In [1]: import numpy as np

In [2]: from numpy import linalg as LA

In [3]: np.set_printoptions(precision=2, suppress=True, linewidth=120)

In [4]: u = np.array([0, 2, 2, 3, 2, 2, 2, 2, 0, 2, 0])

In [5]: F = -3 * np.eye(11) + np.outer(u, u)

In [6]: F
Out[6]: 
array([[-3.,  0.,  0.,  0.,  0.,  0.,  0.,  0.,  0.,  0.,  0.],
       [ 0.,  1.,  4.,  6.,  4.,  4.,  4.,  4.,  0.,  4.,  0.],
       [ 0.,  4.,  1.,  6.,  4.,  4.,  4.,  4.,  0.,  4.,  0.],
       [ 0.,  6.,  6.,  6.,  6.,  6.,  6.,  6.,  0.,  6.,  0.],
       [ 0.,  4.,  4.,  6.,  1.,  4.,  4.,  4.,  0.,  4.,  0.],
       [ 0.,  4.,  4.,  6.,  4.,  1.,  4.,  4.,  0.,  4.,  0.],
       [ 0.,  4.,  4.,  6.,  4.,  4.,  1.,  4.,  0.,  4.,  0.],
       [ 0.,  4.,  4.,  6.,  4.,  4.,  4.,  1.,  0.,  4.,  0.],
       [ 0.,  0.,  0.,  0.,  0.,  0.,  0.,  0., -3.,  0.,  0.],
       [ 0.,  4.,  4.,  6.,  4.,  4.,  4.,  4.,  0.,  1.,  0.],
       [ 0.,  0.,  0.,  0.,  0.,  0.,  0.,  0.,  0.,  0., -3.]])

In [7]: A2 = F / LA.norm(F, axis=1, keepdims=True)

In [8]: cov = A2 @ A2.T

In [9]: cov[2]
Out[9]: array([0.  , 0.93, 1.  , 0.95, 0.93, 0.93, 0.93, 0.93, 0.  , 0.93, 0.  ])

In [10]: LA.norm(A2, axis=1)
Out[10]: array([1., 1., 1., 1., 1., 1., 1., 1., 1., 1., 1.])

In [11]: np.round(np.degrees(np.arccos(np.clip(cov[2, 3], -1, 1))), 2)
Out[11]: np.float64(18.13)

In [12]: q, vecs = LA.qr(F[:, :7])[0], LA.qr(F[:, 7:])[0]

In [13]: sigma = LA.svd(q.T @ vecs, compute_uv=False)

In [14]: (sigma > 0.9).sum()
Out[14]: np.int64(1)

In [15]: sigma.round(2) + 0
Out[15]: array([0.98, 0.  , 0.  , 0.  ])

In [16]: M = np.load("x.npy")

In [17]: M
Out[17]: 
array([[23.,  5., 20., 25., 20., 15.,  5., 25.,  5., 20.,  5.],
       [ 5., -1.,  4.,  5.,  4.,  3.,  1.,  5.,  1.,  4.,  1.],
       [20.,  4., 14., 20., 16., 12.,  4., 20.,  4., 16.,  4.],
       [25.,  5., 20., 23., 20., 15.,  5., 25.,  5., 20.,  5.],
       [20.,  4., 16., 20., 14., 12.,  4., 20.,  4., 16.,  4.],
       [15.,  3., 12., 15., 12.,  7.,  3., 15.,  3., 12.,  3.],
       [ 5.,  1.,  4.,  5.,  4.,  3., -1.,  5.,  1.,  4.,  1.],
       [25.,  5., 20., 25., 20., 15.,  5., 23.,  5., 20.,  5.],
       [ 5.,  1.,  4.,  5.,  4.,  3.,  1.,  5., -1.,  4.,  1.],
       [20.,  4., 16., 20., 16., 12.,  4., 20.,  4., 14.,  4.],
       [ 5.,  1.,  4.,  5.,  4.,  3.,  1.,  5.,  1.,  4., -1.]])

In [18]: th = np.radians(15)

In [19]: Rm = np.eye(11)

In [20]: Rm[2, 2] = Rm[10, 10] = np.cos(th)

In [21]: Rm[2, 10], Rm[10, 2] = -np.sin(th), np.sin(th)

In [22]: Rm
Out[22]: 
array([[ 1.  ,  0.  ,  0.  ,  0.  ,  0.  ,  0.  ,  0.  ,  0.  ,  0.  ,  0.  ,  0.  ],
       [ 0.  ,  1.  ,  0.  ,  0.  ,  0.  ,  0.  ,  0.  ,  0.  ,  0.  ,  0.  ,  0.  ],
       [ 0.  ,  0.  ,  0.97,  0.  ,  0.  ,  0.  ,  0.  ,  0.  ,  0.  ,  0.  , -0.26],
       [ 0.  ,  0.  ,  0.  ,  1.  ,  0.  ,  0.  ,  0.  ,  0.  ,  0.  ,  0.  ,  0.  ],
       [ 0.  ,  0.  ,  0.  ,  0.  ,  1.  ,  0.  ,  0.  ,  0.  ,  0.  ,  0.  ,  0.  ],
       [ 0.  ,  0.  ,  0.  ,  0.  ,  0.  ,  1.  ,  0.  ,  0.  ,  0.  ,  0.  ,  0.  ],
       [ 0.  ,  0.  ,  0.  ,  0.  ,  0.  ,  0.  ,  1.  ,  0.  ,  0.  ,  0.  ,  0.  ],
       [ 0.  ,  0.  ,  0.  ,  0.  ,  0.  ,  0.  ,  0.  ,  1.  ,  0.  ,  0.  ,  0.  ],
       [ 0.  ,  0.  ,  0.  ,  0.  ,  0.  ,  0.  ,  0.  ,  0.  ,  1.  ,  0.  ,  0.  ],
       [ 0.  ,  0.  ,  0.  ,  0.  ,  0.  ,  0.  ,  0.  ,  0.  ,  0.  ,  1.  ,  0.  ],
       [ 0.  ,  0.  ,  0.26,  0.  ,  0.  ,  0.  ,  0.  ,  0.  ,  0.  ,  0.  ,  0.97]])

In [23]: A2 = M @ Rm.T

In [24]: LA.svd(M, compute_uv=False), LA.svd(A2, compute_uv=False)
Out[24]: 
(array([134.,   2.,   2.,   2.,   2.,   2.,   2.,   2.,   2.,   2.,   2.]),
 array([134.,   2.,   2.,   2.,   2.,   2.,   2.,   2.,   2.,   2.,   2.]))

In [25]: round(float(LA.det(Rm)), 2), np.round(np.trace(Rm), 2)
Out[25]: (1.0, np.float64(10.93))

In [26]: np.allclose(M @ M.T, A2 @ A2.T)
Out[26]: True

In [27]: np.abs(A2 - M).max(axis=0)
Out[27]: array([0.  , 0.  , 1.98, 0.  , 0.  , 0.  , 0.  , 0.  , 0.  , 0.  , 5.01])
